$ python3 -q
>>> import numpy as np
>>> import numpy.linalg as la
>>> np.set_printoptions(suppress=True, linewidth=160)
>>> rd = lambda a: np.round(a, 2) + 0
>>> M = np.loadtxt("block8.csv", delimiter=",")
>>> M
array([[-11.12, -14.51,   0.77],
       [-12.01, -13.8 ,   1.76],
       [  1.91,  -3.66,   0.85],
       [  2.93,  -5.8 ,  -0.78],
       [  7.75, -14.83, -11.38],
       [  6.61, -15.9 ,  -9.79],
       [  1.05,  -4.8 ,  -0.21],
       [  6.29, -15.09, -12.3 ],
       [  6.56, -14.03, -11.22],
       [  4.35, -13.13, -10.53],
       [-12.44, -14.22,   1.95],
       [  6.3 , -13.86, -12.37],
       [  5.15, -11.73, -10.46],
       [  1.43,  -4.69,   0.55],
       [-11.82, -15.15,   0.9 ],
       [  5.62, -15.12, -10.23],
       [  7.27, -15.01, -11.54],
       [  5.99, -15.  ,  -9.64],
       [-12.66, -14.25,   0.75],
       [-13.05, -15.16,   2.61],
       [  5.99, -16.34, -10.83],
       [  6.58, -15.23,  -9.01],
       [  2.17,  -4.43,  -1.02],
       [-12.11, -15.09,   2.75],
       [  2.81,  -1.93,   0.71],
       [  2.8 ,  -3.86,  -1.26],
       [  2.99,  -3.98,   0.34],
       [  1.59,  -4.11,  -0.17],
       [  2.53,  -3.6 ,  -1.45],
       [  1.41,  -3.75,  -3.05],
       [  2.17,  -4.75,  -1.4 ]])
>>> x0 = np.array([1, 0, 0])
>>> np.sign((M @ x0).round(6))
array([-1., -1.,  1.,  1.,  1.,  1.,  1.,  1.,  1.,  1., -1.,  1.,  1.,  1., -1.,  1.,  1.,  1., -1., -1.,  1.,  1.,  1., -1.,  1.,  1.,  1.,  1.,  1.,  1.,
        1.])
>>> (M * x0).sum(axis=1)
array([-11.12, -12.01,   1.91,   2.93,   7.75,   6.61,   1.05,   6.29,   6.56,   4.35, -12.44,   6.3 ,   5.15,   1.43, -11.82,   5.62,   7.27,   5.99, -12.66,
       -13.05,   5.99,   6.58,   2.17, -12.11,   2.81,   2.8 ,   2.99,   1.59,   2.53,   1.41,   2.17])
>>> cen = (M - M.mean(axis=0)) / M.std(axis=0)
>>> np.argwhere(np.abs(cen) > 2)
array([], shape=(0, 2), dtype=int64)
>>> rd(cen.std(axis=0))
array([1., 1., 1.])
>>> beta = la.lstsq(np.delete(cen, 0, axis=1), cen[:, 0])[0]
>>> np.abs(beta).argmax()
np.int64(1)
>>> rd(1 - np.var(cen[:, 0] - np.delete(cen, 0, axis=1) @ beta))
np.float64(0.93)
>>> rd(la.norm(M, 1)), rd(la.norm(M, np.inf))
(np.float64(326.81), np.float64(33.96))
>>> rd(la.norm(M) ** 2 / la.norm(M, 2) ** 2)
np.float64(1.42)
>>> rd(M[23] @ M[1])
np.float64(358.52)
>>> la.norm(M, axis=1).argmax()
np.int64(20)
>>> cen = M - M.mean(axis=0)
>>> vecs = la.svd(cen)[2][:2]
>>> B = cen - cen @ vecs.T @ vecs
>>> rd(la.norm(B) / la.norm(cen))
np.float64(0.09)
>>> rd((cen @ vecs.T).std(axis=0))
array([8.45, 5.98])
>>> q, vecs = la.qr(M[:, :2])[0], la.qr(M[:, 2:])[0]
>>> s = la.svd(q.T @ vecs, compute_uv=False)
>>> (s > 0.9).sum()
np.int64(1)
>>> rd(la.norm(q @ q.T - vecs @ vecs.T, 2))
np.float64(1.0)
>>> J = np.loadtxt("x.csv", delimiter=",")
>>> rd(J)
array([[0.5 , 0.  , 0.  , 0.  , 0.  , 0.5 ],
       [0.33, 0.33, 0.  , 0.  , 0.33, 0.  ],
       [0.5 , 0.  , 0.5 , 0.  , 0.  , 0.  ],
       [0.33, 0.  , 0.  , 0.33, 0.  , 0.33],
       [0.  , 0.  , 0.  , 0.  , 1.  , 0.  ],
       [0.  , 0.5 , 0.  , 0.  , 0.  , 0.5 ]])
>>> def softmax(z):
...     e = np.exp(z - z.max(axis=-1, keepdims=True))
...     return e / e.sum(axis=-1, keepdims=True)
... 
>>> rd(softmax(J).sum(axis=1))
array([1., 1., 1., 1., 1., 1.])
>>> att = J @ J.T / np.sqrt(6)
>>> rd(softmax(att)[5] @ J)
array([0.27, 0.15, 0.08, 0.06, 0.21, 0.24])
>>> softmax(att).round(6).argmax(axis=1)
array([0, 1, 2, 0, 4, 5])
>>> rd(softmax(att + np.triu(np.full(att.shape, -np.inf), 1)))
array([[1.  , 0.  , 0.  , 0.  , 0.  , 0.  ],
       [0.48, 0.52, 0.  , 0.  , 0.  , 0.  ],
       [0.33, 0.31, 0.36, 0.  , 0.  , 0.  ],
       [0.26, 0.24, 0.24, 0.26, 0.  , 0.  ],
       [0.18, 0.2 , 0.18, 0.18, 0.27, 0.  ],
       [0.17, 0.17, 0.15, 0.17, 0.15, 0.19]])
>>> rng = np.random.default_rng(3557)
>>> B = J + rng.integers(-2, 3, (6, 4)) @ rng.integers(-2, 3, (4, 6))
>>> rd(B)
array([[ 0.5 ,  5.  , -3.  ,  4.  , -9.  , 10.5 ],
       [ 0.33,  7.33,  3.  ,  0.  , -4.67,  8.  ],
       [-2.5 ,  9.  ,  1.5 ,  2.  , -8.  , 12.  ],
       [-9.67,  7.  ,  0.  , -0.67, -4.  ,  8.33],
       [-9.  ,  3.  , -1.  , -2.  ,  0.  ,  3.  ],
       [ 3.  ,  5.5 ,  5.  , -2.  , -2.  ,  4.5 ]])
>>> B - J
array([[  0.,   5.,  -3.,   4.,  -9.,  10.],
       [  0.,   7.,   3.,   0.,  -5.,   8.],
       [ -3.,   9.,   1.,   2.,  -8.,  12.],
       [-10.,   7.,   0.,  -1.,  -4.,   8.],
       [ -9.,   3.,  -1.,  -2.,  -1.,   3.],
       [  3.,   5.,   5.,  -2.,  -2.,   4.]])
>>> lab = rng.permutation(6)
>>> lab
array([1, 4, 5, 2, 0, 3])
>>> B = J[lab][:, lab]
>>> rd(B)
array([[0.33, 0.33, 0.  , 0.  , 0.33, 0.  ],
       [0.  , 1.  , 0.  , 0.  , 0.  , 0.  ],
       [0.5 , 0.  , 0.5 , 0.  , 0.  , 0.  ],
       [0.  , 0.  , 0.  , 0.5 , 0.5 , 0.  ],
       [0.  , 0.  , 0.5 , 0.  , 0.5 , 0.  ],
       [0.  , 0.  , 0.33, 0.  , 0.33, 0.33]])
>>> rd(la.det(B)), rd(la.det(J[lab]))
(np.float64(0.03), np.float64(0.03))
>>> rd(np.sort(np.abs(la.eigvals(B))))
array([0.33, 0.43, 0.43, 0.5 , 0.89, 1.  ])
>>> m1 = np.array([[-2.85, 3.08, 4.66, 3.12, 3.28],
...     [0.64, -2.8, -2.52, -2.89, -2.41],
...     [-0.03, -0.34, 0.29, -6.76, 0.81],
...     [-2.98, 2.21, 4.04, 2.13, 2.5],
...     [3.37, 0.02, -2.0, -6.39, 0.33],
...     [-3.21, -0.63, 1.13, 7.37, -1.09],
...     [-1.89, -0.35, 0.52, 6.07, -0.87],
...     [2.08, -1.7, -3.63, 4.73, -3.17],
...     [1.04, -1.3, -2.19, 1.9, -1.91],
...     [-3.13, 1.87, 4.16, 0.38, 2.68],
...     [-0.24, -0.84, -0.78, 4.02, -1.36],
...     [-1.49, -2.06, -0.57, 1.25, -1.71]])
>>> x0 = np.array([1, 1, 0, 3, 1])
>>> h1 = np.maximum(m1 @ x0, 0)
>>> m1 * (h1 > 1e-9)[:, None]
array([[-2.85,  3.08,  4.66,  3.12,  3.28],
       [ 0.  , -0.  , -0.  , -0.  , -0.  ],
       [-0.  , -0.  ,  0.  , -0.  ,  0.  ],
       [-2.98,  2.21,  4.04,  2.13,  2.5 ],
       [ 0.  ,  0.  , -0.  , -0.  ,  0.  ],
       [-3.21, -0.63,  1.13,  7.37, -1.09],
       [-1.89, -0.35,  0.52,  6.07, -0.87],
       [ 2.08, -1.7 , -3.63,  4.73, -3.17],
       [ 1.04, -1.3 , -2.19,  1.9 , -1.91],
       [-3.13,  1.87,  4.16,  0.38,  2.68],
       [-0.24, -0.84, -0.78,  4.02, -1.36],
       [-0.  , -0.  , -0.  ,  0.  , -0.  ]])
>>> rd(np.tanh(m1 @ x0))
array([ 1.  , -1.  , -1.  ,  1.  , -1.  ,  1.  ,  1.  ,  1.  ,  1.  ,  0.99,  1.  , -0.91])
>>> np.flatnonzero(h1 > 1e-9)
array([ 0,  3,  5,  6,  7,  8,  9, 10])
>>> rd(h1)
array([12.87,  0.  ,  0.  ,  8.12,  0.  , 17.18, 15.1 , 11.4 ,  3.53,  2.56,  9.62,  0.  ])
>>> rd(np.maximum(m1 @ x0, 0) - np.maximum(-m1 @ x0, 0))
array([ 12.87, -13.24, -19.84,   8.12, -15.45,  17.18,  15.1 ,  11.4 ,   3.53,   2.56,   9.62,  -1.51])
>>> U, s, VT = la.svd(m1)
>>> np.argmax(s[:-1] / (s[1:] + 1e-6)) + 1
np.int64(3)
>>> B = U[:, :3] @ np.diag(s[:3]) @ VT[:3]
>>> rd(np.abs(m1 - B).max())
np.float64(0.07)
>>> round(np.log10(la.cond(m1)))
2
>>> la.matrix_rank(m1, rtol=0.1)
np.int64(3)
>>> [round(float(x), 2) for x in la.svd(m1, compute_uv=False)[:3]]
[16.71, 13.37, 4.43]
>>> la.cond(m1) > 100
np.True_
